>>> import numpy as np
>>> np.set_printoptions(suppress=True, linewidth=120)
>>> def rd(a):
...     return np.round(a, 1) + 0
... 
>>> K = np.loadtxt("dump.csv", delimiter=",")
>>> print(K)
[[-3.  0.  0.]
 [-2. -2. -8.]
 [-1. -1. -4.]
 [ 2.  3. 12.]]
>>> # column 2 is much longer than the rest
>>> left, sv, Vt = np.linalg.svd(K)
>>> evecs = Vt[:(sv > 1e-8).sum()]
>>> rng = np.random.default_rng(23133)
>>> x = K[2] + -2 * K[3] + rng.integers(2) * np.eye(3)[0]
>>> print(x)
[ -5.  -7. -28.]
>>> print(rd(np.diag(evecs.T @ evecs)))
[1.  0.1 0.9]
>>> print(np.allclose(evecs.T @ evecs @ x, x))
True
>>> print(rd(np.trace(np.linalg.pinv(K) @ K)))
2.0
>>> print(np.linalg.lstsq(K[:-1].T, K[-1])[2])
2
>>> print(np.abs(np.diag(np.linalg.qr(K)[1])) > 1e-9)
[ True  True False]
>>> print(np.allclose(K[:-1].T @ np.linalg.lstsq(K[:-1].T, K[-1])[0], K[-1]))
True
>>> print(np.unique(K.round(6), axis=0).shape)
(4, 3)
>>> print(rd(K @ np.linalg.pinv(K) @ K))
[[-3.  0.  0.]
 [-2. -2. -8.]
 [-1. -1. -4.]
 [ 2.  3. 12.]]
>>> W0 = np.load("data.npy")
>>> print(W0)
[[-2.  -1.7 -1.5]
 [ 0.9  1.3 -2.5]
 [-1.6 -0.6 -2.5]
 [ 2.6  1.5 -0.4]
 [-1.   1.  -2.6]
 [ 1.8  0.   2.4]
 [-0.1 -1.8 -2.4]
 [ 0.4  2.3 -1.8]
 [ 2.6  1.4  0.7]
 [-0.5  2.1  2.1]
 [ 2.4 -1.4  1.1]
 [ 1.2 -2.3  1.5]
 [ 2.7  0.5  1.2]
 [ 0.2 -1.9  2.3]
 [-0.2  1.3 -2.7]
 [ 2.  -2.1 -0.6]
 [-2.5  1.2 -1.2]]
>>> cen = W0 - W0.mean(axis=0)
>>> evecs = np.linalg.svd(cen)[2][:1]
>>> M2 = cen - cen @ evecs.T @ evecs
>>> print(np.linalg.norm(M2, axis=1).round(6).argmax())
9
>>> mat = np.array([[0, -2, 4, 8], [2, 0, -2, 7], [-4, 2, 0, -2], [-8, -7, 2, 0]])
>>> print(mat)
[[ 0 -2  4  8]
 [ 2  0 -2  7]
 [-4  2  0 -2]
 [-8 -7  2  0]]
>>> # skew-symmetric
>>> M2 = np.array([[0, 0, 1], [2, 0, 0], [0, 1, 2], [1, 1, 1]])
>>> print(np.linalg.matrix_rank(mat @ M2))
3
>>> print(np.einsum("ik,kj->ij", mat, M2))
[[  4  12  16]
 [  7   5   5]
 [  2  -2  -6]
 [-14   2  -4]]
>>> print(mat @ M2)
[[  4  12  16]
 [  7   5   5]
 [  2  -2  -6]
 [-14   2  -4]]
>>> print(np.vstack([mat, M2.T]).shape)
(7, 4)
>>> print(np.einsum("ij,ij->i", mat, mat))
[ 84  57  24 117]
>>> print(M2.T @ mat.T)
[[  4   7   2 -14]
 [ 12   5  -2   2]
 [ 16   5  -6  -4]]
>>> M2 = np.array([[2, 2, 0], [0, 1, 1]])
>>> cent = np.kron(M2, mat)
>>> print(cent.shape)
(8, 12)
>>> mat.inv()
Traceback (most recent call last):
  File "<python-input-38>", line 1, in <module>
    mat.inv()
    ^^^^^^^
AttributeError: 'numpy.ndarray' object has no attribute 'inv'
>>> print(np.linalg.matrix_power(mat, 2))
[[ -84  -48   20  -22]
 [ -48  -57   22   20]
 [  20   22  -24  -18]
 [ -22   20  -18 -117]]
>>> print(rd(np.sort(np.abs(np.linalg.eigvals(mat)))))
[ 3.5  3.5 11.3 11.3]
>>> print(rd(np.linalg.det(mat)))
1600.0
>>> print(rd(np.abs(np.linalg.eigvals(mat)).max()))
11.3
>>> print(np.allclose(mat, mat.T))
False
>>> x = np.array([0, -1, 2, 1])
>>> print(mat @ np.ones(4))
[ 10.   7.  -4. -13.]
>>> print(mat @ np.eye(4)[2])
[ 4. -2.  0.  2.]
>>> print(np.sign((mat @ x).round(6)))
[ 1  1 -1  1]
>>> print(mat @ (2 * x))
[36  6 -8 22]
>>> print(mat @ x)
[18  3 -4 11]
>>> q = mat.astype(float).copy()
>>> for j in range(4):
...     q[:, j] -= q[:, :j] @ (q[:, :j].T @ q[:, j])
...     q[:, j] /= np.linalg.norm(q[:, j])
... 
>>> print(rd(q.T @ mat))
[[ 9.2  5.2 -2.2  2.4]
 [ 0.   5.4 -1.9 -6. ]
 [ 0.   0.   3.9  2.9]
 [ 0.   0.   0.   8.2]]
>>> print(rd(q))
[[ 0.  -0.4  0.8  0.4]
 [ 0.2 -0.2 -0.5  0.8]
 [-0.4  0.8  0.1  0.4]
 [-0.9 -0.4 -0.2  0. ]]
>>> J = np.load("sample15.npy")
>>> print(J)
[[ 3  0  0  0]
 [ 0 -2  0  0]
 [ 0  0  0  0]
 [ 0  0  0 -1]]
>>> print(np.linalg.matrix_power(J - np.diag(np.diag(J)), 4))
[[0 0 0 0]
 [0 0 0 0]
 [0 0 0 0]
 [0 0 0 0]]
>>> print(np.prod(np.diag(J)), rd(np.linalg.det(J)))
0 0.0
>>> print(rd(np.sort(np.linalg.eigvals(J))))
[-2. -1.  0.  3.]
>>> print(np.linalg.matrix_rank(J - J[0, 0] * np.eye(4)))
3
>>> data = np.diag(np.array([1, 0, -1])) + 2 * np.eye(3, k=1) + 2 * np.eye(3, k=-1)
>>> print(data)
[[ 1.  2.  0.]
 [ 2.  0.  2.]
 [ 0.  2. -1.]]
>>> left, sv, Vt = np.linalg.svd(data)
>>> print(rd(sv))
[3. 3. 0.]
>>> print(np.argmax(sv[:-1] / (sv[1:] + 1e-6)) + 1)
2
>>> M2 = left[:, :2] @ np.diag(sv[:2]) @ Vt[:2]
>>> print(rd(np.abs(data - M2).max()))
0.0
>>> print(rd(np.linalg.norm(data - M2) / np.linalg.norm(data)))
0.0
>>> print(rd(M2))
[[ 1.  2.  0.]
 [ 2.  0.  2.]
 [ 0.  2. -1.]]
>>> print(np.linalg.matrix_rank(data, rtol=0.05))
2
>>> print(np.trace(data))
0.0
>>> print(np.allclose(data, data.T))
True
>>> print((data + data.T) / 2)
[[ 1.  2.  0.]
 [ 2.  0.  2.]
 [ 0.  2. -1.]]
>>> assert data == data.T
Traceback (most recent call last):
  File "<python-input-73>", line 1, in <module>
    assert data == data.T
           ^^^^^^^^^^^^^^
ValueError: The truth value of an array with more than one element is ambiguous. Use a.any() or a.all()
>>> print(data @ data)
[[ 5.  2.  4.]
 [ 2.  8. -2.]
 [ 4. -2.  5.]]
>>> data.inv()
Traceback (most recent call last):
  File "<python-input-75>", line 1, in <module>
    data.inv()
    ^^^^^^^^
AttributeError: 'numpy.ndarray' object has no attribute 'inv'
>>> print(rd(np.linalg.det(data)))
0.0
>>> print(np.allclose(data @ data.T, data.T @ data))
True
>>> print((data - data.T) / 2)
[[0. 0. 0.]
 [0. 0. 0.]
 [0. 0. 0.]]
>>> w, evecs = np.linalg.eigvalsh(data)
Traceback (most recent call last):
  File "<python-input-79>", line 1, in <module>
    w, evecs = np.linalg.eigvalsh(data)
    ^^^^^^^^
ValueError: too many values to unpack (expected 2)
>>> w, evecs = np.linalg.eigh(data)
>>> print(rd(np.linalg.eigvalsh(data + -1 * np.eye(3))))
[-4. -1.  2.]
>>> print(rd(w))
[-3.  0.  3.]
>>> print(rd(np.abs(evecs[:, -1])))
[0.7 0.7 0.3]
>>> print(rd(evecs.T @ evecs))
[[1. 0. 0.]
 [0. 1. 0.]
 [0. 0. 1.]]
